>>> import numpy as np
>>> from numpy import linalg as LA
>>> np.set_printoptions(precision=3, suppress=True, linewidth=100, sign=" ")
>>> K = np.minimum.outer(np.arange(1, 9), np.arange(1, 9)) * -1
>>> K
array([[-1, -1, -1, -1, -1, -1, -1, -1],
       [-1, -2, -2, -2, -2, -2, -2, -2],
       [-1, -2, -3, -3, -3, -3, -3, -3],
       [-1, -2, -3, -4, -4, -4, -4, -4],
       [-1, -2, -3, -4, -5, -5, -5, -5],
       [-1, -2, -3, -4, -5, -6, -6, -6],
       [-1, -2, -3, -4, -5, -6, -7, -7],
       [-1, -2, -3, -4, -5, -6, -7, -8]])
>>> u = np.array([0, -3, 3, -4, 0, 5, -3, 0])
>>> Y = K + np.outer(u, np.eye(8)[5])
>>> LA.matrix_rank(LA.inv(Y) - LA.inv(K), tol=1e-8)
np.int64(1)
>>> np.round(LA.det(Y) / LA.det(K), 3), round(1 + LA.solve(K, u)[5], 3)
(np.float64(-12.0), np.float64(-12.0))
>>> Y
array([[-1., -1., -1., -1., -1., -1., -1., -1.],
       [-1., -2., -2., -2., -2., -5., -2., -2.],
       [-1., -2., -3., -3., -3.,  0., -3., -3.],
       [-1., -2., -3., -4., -4., -8., -4., -4.],
       [-1., -2., -3., -4., -5., -5., -5., -5.],
       [-1., -2., -3., -4., -5., -1., -6., -6.],
       [-1., -2., -3., -4., -5., -9., -7., -7.],
       [-1., -2., -3., -4., -5., -6., -7., -8.]])
>>> feats = np.loadtxt("w.csv", delimiter=",")
>>> feats
array([[ 12.989,  -0.476, -12.71 ,   0.073,  -8.136,   0.783],
       [ 15.817,  -0.941, -13.257,  -7.583,  -9.979,   0.838],
       [  3.29 ,  -6.074,  -2.958,  -1.007,  -3.078,  -6.649],
       [ 10.211,  -5.298,  -9.835,  -0.88 ,  -7.818,  -0.861],
       [ 11.118,  -1.432, -10.867,  -1.283,  -8.308,  -0.038],
       [  6.457,  -4.104,  -4.268,  -4.578,  -2.2  ,  -7.361],
       [ 10.876, -14.337,  -6.743,  -4.44 ,  -1.628,  -7.381],
       [  0.996,  -2.93 ,  -4.038,   5.272,  -5.785,  -3.067],
       [  8.961,  -6.859,  -9.072,  -0.769,  -8.752,  -0.532],
       [  7.469,  -5.27 , -10.3  ,   6.137,  -9.743,   1.937],
       [ 13.071,  -3.68 , -13.056,  -2.704, -12.405,   3.223],
       [ -0.717,  -2.647,   0.656,   0.991,   1.335, -10.465],
       [  5.298,  -3.5  ,  -3.775,  -2.602,  -1.534,  -7.607],
       [  6.499,  -5.714,  -3.131,  -6.513,  -0.578,  -9.329],
       [  2.856, -10.463,  -2.919,   3.258,  -1.225,  -7.397],
       [  6.089,  -4.018,  -3.911,  -4.127,  -1.526,  -7.87 ],
       [  2.599,  -0.5  ,   0.739,  -6.487,   3.579, -13.329],
       [  1.196,  -7.715,   3.639, -10.625,   3.898, -15.686],
       [ 11.523, -10.632,  -9.926,  -0.758,  -6.053,  -2.309],
       [ 12.755, -15.567, -10.134,  -3.648,  -7.533,  -1.977],
       [  3.347,  -7.827,  -1.879,   1.158,   2.117, -10.353],
       [  8.132, -13.022,  -5.418,  -3.919,  -3.379,  -6.458],
       [ 10.909,  -6.717,  -4.926, -12.021,  -0.685,  -9.686],
       [  8.646,  -7.519,  -6.72 ,  -2.671,  -3.804,  -5.201],
       [  1.912,  -3.31 ,   0.918,  -6.764,   1.485, -12.116],
       [ 11.618,  -0.407,  -8.115,  -5.863,  -2.055,  -6.166],
       [  9.439,  -5.773,  -9.15 ,   1.3  ,  -5.641,  -2.249],
       [  2.342, -11.194,  -2.496,   2.355,  -2.146,  -7.102],
       [  8.743,  -5.611,  -8.913,  -0.665,  -8.373,  -0.772],
       [  5.453, -12.049,  -4.015,   0.083,  -1.603,  -7.41 ]])
>>> rank = LA.matrix_rank(feats)
>>> rank
np.int64(5)
>>> ns = LA.svd(feats)[2][rank:].T
>>> [int(LA.matrix_rank(feats[:i])) for i in range(1, len(feats) + 1)]
[1, 2, 3, 4, 5, 5, 5, 5, 5, 5, 5, 5, 5, 5, 5, 5, 5, 5, 5, 5, 5, 5, 5, 5, 5, 5, 5, 5, 5, 5]
>>> ns[:, 0] / ns[np.abs(ns[:, 0]).round(6).argmax(), 0]
array([ 0.776,  0.079,  1.   ,  0.289, -0.328, -0.025])
>>> LA.matrix_rank(feats.T @ feats), LA.matrix_rank(feats @ feats.T)
(np.int64(5), np.int64(5))
>>> [int(LA.matrix_rank(feats[:, :j + 1])) for j in range(6)]
[1, 2, 3, 4, 5, 5]
>>> np.allclose(feats @ ns, 0)
True
>>> Y = feats / LA.norm(feats, axis=1, keepdims=True)
>>> cov = Y @ Y.T
>>> LA.norm(Y, axis=1)
array([ 1.,  1.,  1.,  1.,  1.,  1.,  1.,  1.,  1.,  1.,  1.,  1.,  1.,  1.,  1.,  1.,  1.,  1.,
        1.,  1.,  1.,  1.,  1.,  1.,  1.,  1.,  1.,  1.,  1.,  1.])
>>> (cov - 2 * np.eye(30)).round(6).argmax(axis=1)
array([  4,   4,  29,  28,   0,  15,  21,   9,  28,  28,   4,  20,  15,  15,  27,   5,  24,  24,
        19,  18,  14,   6,  13,  18,  17,   5,   3,  14,   8,  27])
>>> round(float(np.degrees(np.arccos(np.clip(cov[26, 20], -1, 1)))), 3)
60.218
>>> M = np.array([[1, 0, -1, -1, -1, 1],
...     [1, 1, 0, -1, -1, -1],
...     [-1, 1, 1, 0, -1, -1],
...     [-1, -1, 1, 1, 0, -1],
...     [-1, -1, -1, 1, 1, 0],
...     [0, -1, -1, -1, 1, 1]])
>>> basis = feats[[21, 13]].astype(float)
>>> for _ in range(6):
...     labels = LA.norm(feats[:, None] - basis, axis=-1).argmin(axis=1)
...     basis = np.array([feats[labels == j].mean(axis=0) for j in range(2)])
... 
>>> labels
array([ 0,  0,  1,  0,  0,  1,  1,  0,  0,  0,  0,  1,  1,  1,  1,  1,  1,  1,  0,  0,  1,  1,  1,
        0,  1,  0,  0,  1,  0,  1])
>>> basis
array([[10.24 , -5.171, -9.721, -1.003, -7.456, -1.171],
       [ 4.784, -7.075, -2.53 , -3.453, -0.448, -9.137]])
>>> Y = M[0, 0] * M[1:] - np.outer(M[1:, 0], M[0])
>>> Y
array([[ 0,  1,  1,  0,  0, -2],
       [ 0,  1,  0, -1, -2,  0],
       [ 0, -1,  0,  0, -1,  0],
       [ 0, -1, -2,  0,  0,  1],
       [ 0, -1, -1, -1,  1,  1]])
>>> M[:, 0] / M[0, 0]
array([ 1.,  1., -1., -1., -1.,  0.])
>>> np.flatnonzero(~Y.round(6).any(axis=1))
array([], dtype=int64)
>>> x0 = np.array([3, -3, -3, 0, 2, 1])
>>> target = M @ x0
>>> target
array([  5,  -3, -12,  -4,   5,   9])
>>> LA.solve(M.T, M[1])
array([ 0.,  1., -0., -0., -0., -0.])
>>> LA.solve(M, target)
array([ 3., -3., -3., -0.,  2.,  1.])
>>> LA.solve(M, target + M[:, 0])
array([ 4., -3., -3., -0.,  2.,  1.])
>>> m1 = np.load("layer10.npy")
>>> m1
array([[  0.952,  -4.614, -30.595,  -2.709],
       [  0.319,  -3.717, -25.582,  -3.079],
       [  0.195,  -3.533, -24.526,  -3.143],
       [  0.065,  -3.337, -23.39 ,  -3.206],
       [ -0.331,  -2.7  , -19.584,  -3.362],
       [ -0.424,  -2.54 , -18.597,  -3.388],
       [ -0.977,  -1.232,  -9.797,  -3.186],
       [ -0.989,  -0.86 ,  -6.857,  -2.839],
       [ -0.749,  -0.46 ,  -3.21 ,  -1.959],
       [ -0.742,  -0.455,  -3.154,  -1.939],
       [ -0.596,  -0.358,  -2.213,  -1.551],
       [ -0.396,  -0.254,  -1.289,  -1.046],
       [ -0.204,  -0.152,  -0.614,  -0.56 ],
       [ -0.109,  -0.091,  -0.324,  -0.31 ],
       [  0.159,   0.271,   0.582,   0.588],
       [  0.161,   0.281,   0.598,   0.604],
       [  0.175,   0.347,   0.701,   0.698],
       [  0.178,   0.366,   0.729,   0.722],
       [  0.184,   0.527,   0.949,   0.896],
       [  0.094,   0.98 ,   1.499,   1.168],
       [ -0.012,   1.265,   1.833,   1.241],
       [ -0.267,   1.797,   2.467,   1.262],
       [ -0.629,   2.423,   3.246,   1.165],
       [ -0.837,   2.752,   3.672,   1.078],
       [ -0.914,   2.87 ,   3.827,   1.042],
       [ -1.168,   3.249,   4.334,   0.913],
       [ -2.513,   5.091,   6.967,   0.065],
       [ -2.669,   5.294,   7.272,  -0.045],
       [ -3.323,   6.127,   8.548,  -0.518],
       [ -4.656,   7.773,  11.174,  -1.539],
       [ -4.803,   7.95 ,  11.465,  -1.655],
       [ -5.752,   9.087,  13.355,  -2.416],
       [ -6.424,   9.881,  14.704,  -2.967],
       [ -6.559,  10.04 ,  14.976,  -3.079],
       [ -7.164,  10.746,  16.197,  -3.582],
       [ -8.747,  12.573,  19.422,  -4.921]])
>>> Y = m1 / LA.norm(m1, axis=1, keepdims=True)
>>> cov = Y @ Y.T
>>> round(np.degrees(np.arccos(np.clip(cov[9, 29], -1, 1))), 3)
np.float64(125.993)
>>> cov = np.cov(m1, rowvar=False)
>>> np.argwhere(np.triu(np.abs(np.corrcoef(m1.T)) > 0.8, 1))
array([[ 0,  1],
       [ 1,  2]])
>>> np.round(LA.eigvalsh(cov)[::-1], 3) + 0
array([ 174.499,    8.913,    0.841,    0.   ])
>>> m1.std(axis=0)
array([  2.498,   4.464,  12.233,   1.822])
>>> ang = np.radians(72)
>>> Rm = np.eye(4)
>>> Rm[2, 2] = Rm[1, 1] = np.cos(ang)
>>> Rm[2, 1], Rm[1, 2] = -np.sin(ang), np.sin(ang)
>>> Rm
array([[ 1.   ,  0.   ,  0.   ,  0.   ],
       [ 0.   ,  0.309,  0.951,  0.   ],
       [ 0.   , -0.951,  0.309,  0.   ],
       [ 0.   ,  0.   ,  0.   ,  1.   ]])
>>> Y = m1 @ Rm.T
>>> np.allclose(LA.norm(m1, axis=1), LA.norm(Y, axis=1))
True
>>> np.round(LA.svd(m1, compute_uv=False), 3) + 0, np.round(LA.svd(Y, compute_uv=False), 3) + 0
(array([ 78.177,  25.001,   6.099,   0.   ]), array([ 78.177,  25.001,   6.099,   0.   ]))
>>> rank = LA.matrix_rank(m1)
>>> rank
np.int64(3)
>>> ns = LA.svd(m1)[2][rank:].T
>>> np.round(ns[:, 0] / ns[np.abs(ns[:, 0]).round(6).argmax(), 0], 3) + 0
array([ 1. ,  0.5,  0. , -0.5])
>>> [int(LA.matrix_rank(m1[:i])) for i in range(1, len(m1) + 1)]
[1, 2, 3, 3, 3, 3, 3, 3, 3, 3, 3, 3, 3, 3, 3, 3, 3, 3, 3, 3, 3, 3, 3, 3, 3, 3, 3, 3, 3, 3, 3, 3, 3, 3, 3, 3]
>>> np.allclose(m1 @ ns, 0)
True
>>> D = LA.norm(m1[:, None] - m1[None], axis=-1)
>>> np.unravel_index(D.round(6).argmax(), D.shape)
(np.int64(0), np.int64(35))
>>> LA.matrix_rank(D ** 2)
np.int64(5)
>>> D.shape
(36, 36)
>>> np.flatnonzero(D[5] < D.mean() / 2)
array([ 1,  2,  3,  4,  5])
>>> u = np.array([4, 5, 2]) + 0.5
>>> E = np.eye(3) - 2 * np.outer(u, u) / (u @ u)
>>> E
array([[ 0.286, -0.872, -0.396],
       [-0.872, -0.066, -0.485],
       [-0.396, -0.485,  0.78 ]])
>>> round(float(E[:, 0] @ E[:, 2]), 3)
-0.0
>>> LA.pinv(E)
array([[ 0.286, -0.872, -0.396],
       [-0.872, -0.066, -0.485],
       [-0.396, -0.485,  0.78 ]])
>>> np.round(E.T @ E, 3) + 0
array([[ 1.,  0.,  0.],
       [ 0.,  1.,  0.],
       [ 0.,  0.,  1.]])
>>> proj = np.triu(np.array([[8, 6, -6], [9, 2, 2], [7, -7, -4]]), 1) + np.eye(3)
>>> Y = proj @ E @ LA.inv(proj)
>>> round(LA.det(Y), 3)
np.float64(-1.0)
>>> Y
array([[ -2.568,  17.048, -57.489],
       [ -1.665,   8.956, -26.828],
       [ -0.396,   1.894,  -5.388]])
>>> u = np.array([-4, 3])
>>> np.convolve(Y[0], u)
array([  10.273,  -75.899,  281.101, -172.467])
>>> np.polyval(u, Y[0])
array([ 13.273, -65.194, 232.956])
>>> np.correlate(Y[0], Y[2], "full")
array([  13.837,  -96.716,  343.044, -115.659,   22.793])
>>> rng = np.random.default_rng(9150)
>>> labels = rng.permutation(3)
>>> Y = E[:, labels] * rng.choice([-1, 1], 3)
>>> Y
array([[ 0.872, -0.396, -0.286],
       [ 0.066, -0.485,  0.872],
       [ 0.485,  0.78 ,  0.396]])
>>> U, _, Vh = LA.svd(E.T @ Y)
>>> labels
array([ 1,  2,  0])
>>> ang = np.sort(rng.uniform(-2, 2, 35))
>>> J = np.c_[ang, ang ** 2, ang ** 3] @ np.array([[0, -2, 1, -1], [2, -2, -2, 0], [-1, 1, -2, 0]])
>>> J
array([[ 14.567, -10.714,   4.946,   1.926],
       [ 14.407, -10.571,   4.832,   1.918],
       [ 11.785,  -8.248,   3.038,   1.768],
       [ 10.01 ,  -6.7  ,   1.933,   1.655],
       [  8.561,  -5.456,   1.11 ,   1.552],
       [  7.871,  -4.872,   0.748,   1.5  ],
       [  6.597,  -3.809,   0.138,   1.394],
       [  5.789,  -3.148,  -0.203,   1.32 ],
       [  4.644,  -2.236,  -0.613,   1.204],
       [  4.351,  -2.008,  -0.701,   1.171],
       [  3.797,  -1.585,  -0.847,   1.106],
       [  2.602,  -0.721,  -1.046,   0.941],
       [  2.058,  -0.359,  -1.067,   0.85 ],
       [  1.765,  -0.176,  -1.054,   0.795],
       [  0.876,   0.289,  -0.866,   0.582],
       [  0.507,   0.402,  -0.68 ,   0.455],
       [  0.273,   0.41 ,  -0.495,   0.342],
       [  0.099,   0.324,  -0.282,   0.211],
       [  0.086,   0.309,  -0.26 ,   0.197],
       [  0.038,  -0.326,   0.096,  -0.144],
       [  0.044,  -0.354,   0.099,  -0.155],
       [  0.054,  -0.399,   0.103,  -0.172],
       [  0.077,  -0.491,   0.104,  -0.207],
       [  0.502,  -1.698,  -0.545,  -0.598],
       [  0.548,  -1.814,  -0.676,  -0.633],
       [  0.556,  -1.834,  -0.7  ,  -0.639],
       [  0.598,  -1.939,  -0.831,  -0.67 ],
       [  0.876,  -2.651,  -2.086,  -0.887],
       [  0.884,  -2.672,  -2.133,  -0.894],
       [  0.892,  -2.695,  -2.186,  -0.901],
       [  0.897,  -2.706,  -2.214,  -0.905],
       [  1.154,  -3.562,  -5.184,  -1.204],
       [  1.182,  -3.768,  -6.376,  -1.293],
       [  1.149,  -4.077,  -9.095,  -1.464],
       [  0.56 ,  -4.227, -17.213,  -1.833]])
>>> np.round(LA.norm(J, "nuc"), 3)
np.float64(68.039)
>>> round(LA.norm(J[30], 1), 3), round(LA.norm(J[30], np.inf), 3)
(np.float64(6.722), np.float64(2.706))
>>> Ac = J - J.mean(axis=0)
>>> V = LA.svd(Ac)[2][:3]
>>> Y = Ac - Ac @ V.T @ V
>>> np.round(np.cov(Ac @ V.T, rowvar=False), 3) + 0
array([[ 29.834,   0.   ,   0.   ],
       [  0.   ,  10.617,   0.   ],
       [  0.   ,   0.   ,   1.075]])
>>> np.round(Y.std(axis=0), 3) + 0
array([ 0.,  0.,  0.,  0.])
>>> LA.norm(Y, axis=1).round(6).argmax()
np.int64(0)
>>> np.diag(V.T @ V)
array([ 0.833,  0.833,  1.   ,  0.333])
>>> (Ac @ V.T).std(axis=0)
array([ 5.383,  3.211,  1.022])
>>> basis = J[[24, 28]].astype(float)
>>> for _ in range(6):
...     labels = LA.norm(J[:, None] - basis, axis=-1).argmin(axis=1)
...     basis = np.array([J[labels == j].mean(axis=0) for j in range(2)])
... 
>>> labels
array([ 1,  1,  1,  1,  1,  1,  1,  0,  0,  0,  0,  0,  0,  0,  0,  0,  0,  0,  0,  0,  0,  0,  0,
        0,  0,  0,  0,  0,  0,  0,  0,  0,  0,  0,  0])
>>> basis
array([[ 1.316, -1.561, -2.034, -0.122],
       [10.543, -7.196,  2.392,  1.673]])
>>> np.abs(basis[1] - basis[0]).argmax()
np.int64(0)
>>> np.bincount(labels)
array([ 28,   7])
>>> cov = np.cov(J, rowvar=False)
>>> cov.shape
(4, 4)
>>> round(float(np.corrcoef(J[:, 1], J[:, 2])[0, 1]), 3)
-0.202
>>> np.argsort(-J.std(axis=0).round(6), kind="stable")
array([ 0,  2,  1,  3])
>>> np.median(J, axis=0)
array([ 0.897, -2.008, -0.676,  0.211])
